% python3 -q
>>> import numpy as np
>>> import numpy.linalg as la
>>> np.set_printoptions(suppress=True, linewidth=140)
>>> A = np.load("data.npy")
>>> A
array([[ 1.44,  1.33,  0.13,  1.  , -1.46, -0.18],
       [ 5.9 ,  2.69,  1.05, -0.21, -0.1 , -0.46],
       [ 5.67,  0.93,  1.23, -2.41,  3.02, -0.31],
       [ 3.93,  2.36,  0.75,  0.7 , -1.01, -0.37],
       [ 0.05,  0.02,  0.05,  0.1 ,  0.01,  0.04],
       [ 7.81,  2.99,  1.52, -0.93,  1.  , -0.61],
       [ 5.15,  1.97,  1.04, -0.63,  0.66, -0.47],
       [ 1.96,  0.33,  0.42, -0.78,  1.07, -0.14],
       [ 6.39,  1.61,  1.31, -1.99,  2.33, -0.35],
       [ 6.41,  1.61,  1.27, -1.93,  2.26, -0.37],
       [ 2.06,  2.15,  0.28,  1.5 , -2.13, -0.27],
       [ 4.51,  1.36,  0.89, -1.1 ,  1.26, -0.27],
       [ 7.11,  2.28,  1.51, -1.44,  1.57, -0.47],
       [ 7.86,  2.99,  1.49, -0.9 ,  0.89, -0.58],
       [ 2.13,  2.13,  0.32,  1.5 , -2.03, -0.21]])
>>> z = A[:, 3] > np.median(A[:, 3])
>>> f = A[z].mean(axis=0) - A[~z].mean(axis=0)
>>> np.argsort(-np.abs(f).round(6), kind="stable")
array([0, 4, 3, 2, 5, 1])
>>> ((A - A.mean(axis=0)) @ f > 0).astype(int)
array([1, 0, 0, 1, 1, 0, 0, 1, 0, 0, 1, 0, 0, 0, 1])
>>> x = np.array([2, 1, 1, 3, 0, -2])
>>> y = A @ x
>>> np.round(la.pinv(A) @ A, 2) + 0
array([[1., 0., 0., 0., 0., 0.],
       [0., 1., 0., 0., 0., 0.],
       [0., 0., 1., 0., 0., 0.],
       [0., 0., 0., 1., 0., 0.],
       [0., 0., 0., 0., 1., 0.],
       [0., 0., 0., 0., 0., 1.]])
>>> rng = np.random.default_rng(471003)
>>> y = y + 0.1 * rng.normal(size=15)
>>> y.round(2)
array([ 7.78, 15.85,  6.85, 13.92,  0.52, 18.46, 12.4 ,  2.66, 10.29, 10.6 , 11.65,  8.56, 14.63, 18.57, 11.43])
>>> c, *_ = la.lstsq(A, y)
>>> [round(float(la.norm(la.solve(A.T @ A + lam * np.eye(6), A.T @ y))), 2) for lam in (0, 1, 10, 100)]
[4.83, 2.96, 2.69, 1.81]
>>> c.round(2)
array([ 2.14,  0.43,  1.36,  3.14, -0.2 , -2.62])
>>> Xc = A - A.mean(axis=0)
>>> V = la.svd(Xc)[2][:2]
>>> Y = Xc - Xc @ V.T @ V
>>> np.round(Y.std(axis=0), 2)
array([0.02, 0.03, 0.04, 0.03, 0.03, 0.04])
>>> np.round(np.diag(V.T @ V), 2)
array([0.82, 0.28, 0.03, 0.31, 0.55, 0.01])
>>> np.round((Xc @ V.T).std(axis=0), 2)
array([2.9, 1.5])
>>> C2 = np.cov(A, rowvar=False)
>>> np.median(A, axis=0)
array([ 5.15,  1.97,  1.04, -0.78,  0.89, -0.35])
>>> np.round(np.corrcoef(A[:, 5], A[:, 3])[0, 1], 2)
np.float64(0.35)
>>> np.round(np.corrcoef(A.T), 2)
array([[ 1.  ,  0.64,  0.99, -0.68,  0.63, -0.91],
       [ 0.64,  1.  ,  0.54,  0.13, -0.19, -0.86],
       [ 0.99,  0.54,  1.  , -0.76,  0.71, -0.86],
       [-0.68,  0.13, -0.76,  1.  , -1.  ,  0.35],
       [ 0.63, -0.19,  0.71, -1.  ,  1.  , -0.29],
       [-0.91, -0.86, -0.86,  0.35, -0.29,  1.  ]])
>>> z = rng.permutation(6)
>>> Y = A[:, z] * rng.choice([-1, 1], 6)
>>> Y
array([[-1.33,  1.46,  0.13, -1.44, -0.18, -1.  ],
       [-2.69,  0.1 ,  1.05, -5.9 , -0.46,  0.21],
       [-0.93, -3.02,  1.23, -5.67, -0.31,  2.41],
       [-2.36,  1.01,  0.75, -3.93, -0.37, -0.7 ],
       [-0.02, -0.01,  0.05, -0.05,  0.04, -0.1 ],
       [-2.99, -1.  ,  1.52, -7.81, -0.61,  0.93],
       [-1.97, -0.66,  1.04, -5.15, -0.47,  0.63],
       [-0.33, -1.07,  0.42, -1.96, -0.14,  0.78],
       [-1.61, -2.33,  1.31, -6.39, -0.35,  1.99],
       [-1.61, -2.26,  1.27, -6.41, -0.37,  1.93],
       [-2.15,  2.13,  0.28, -2.06, -0.27, -1.5 ],
       [-1.36, -1.26,  0.89, -4.51, -0.27,  1.1 ],
       [-2.28, -1.57,  1.51, -7.11, -0.47,  1.44],
       [-2.99, -0.89,  1.49, -7.86, -0.58,  0.9 ],
       [-2.13,  2.03,  0.32, -2.13, -0.21, -1.5 ]])
>>> Uu, _, Vt = la.svd(A.T @ Y)
>>> np.round(la.lstsq(A, Y)[0], 2) + 0
array([[ 0.,  0.,  0., -1.,  0.,  0.],
       [-1.,  0.,  0.,  0.,  0.,  0.],
       [ 0.,  0.,  1.,  0.,  0.,  0.],
       [ 0.,  0.,  0.,  0.,  0., -1.],
       [ 0., -1.,  0.,  0.,  0.,  0.],
       [ 0.,  0.,  0.,  0.,  1.,  0.]])
>>> np.round(Uu @ Vt, 2) + 0
array([[ 0.,  0.,  0., -1.,  0.,  0.],
       [-1.,  0.,  0.,  0.,  0.,  0.],
       [ 0.,  0.,  1.,  0.,  0.,  0.],
       [ 0.,  0.,  0.,  0.,  0., -1.],
       [ 0., -1.,  0.,  0.,  0.,  0.],
       [ 0.,  0.,  0.,  0.,  1.,  0.]])
>>> J = np.load("a.npy")
>>> J
array([[-1.3 ,  0.3 ,  0.3 , -0.5 ],
       [-0.1 ,  1.4 , -1.5 ,  1.2 ],
       [ 0.5 , -0.7 , -0.1 ,  0.4 ],
       [ 0.5 ,  1.5 ,  1.08, -0.8 ],
       [ 0.5 ,  1.5 ,  1.1 , -0.8 ]])
>>> proj = J @ la.solve(J.T @ J, J.T)
>>> np.round(np.diag(proj), 2)
array([1.  , 1.  , 1.  , 0.49, 0.51])
>>> np.allclose(proj @ proj, proj)
True
>>> x = np.array([0, 5, 6, 8])
>>> y = J @ x
>>> c, lr = np.zeros(4), 1 / la.norm(J, 2) ** 2
>>> for i in range(15):
...     c -= lr * J.T @ (J @ c - y)
...     if i % 5 == 0: print(i, round(la.norm(J @ c - y), 2))
... 
0 4.4
5 1.49
10 1.42
>>> round(float(la.cond(J)), 2)
20.73
>>> c.round(2)
array([1.8 , 4.79, 0.01, 0.76])
>>> Y = np.c_[J[:, :3] @ np.array([[3, -3, 4], [5, -5, -5], [1, 3, -4]]), np.array([-8, 0, -7, 9, 6])]
>>> Y.round(2)
array([[ -2.1 ,   3.3 ,  -7.9 ,  -8.  ],
       [  5.2 , -11.2 ,  -1.4 ,   0.  ],
       [ -2.1 ,   1.7 ,   5.9 ,  -7.  ],
       [ 10.08,  -5.76,  -9.82,   9.  ],
       [ 10.1 ,  -5.7 ,  -9.9 ,   6.  ]])
>>> la.matrix_rank(Y)
np.int64(4)
>>> np.round(la.norm(la.qr(J)[0].T @ Y, axis=0) ** 2 / ((Y ** 2).sum(axis=0) + 1e-12), 2)
array([1.  , 1.  , 1.  , 0.99])
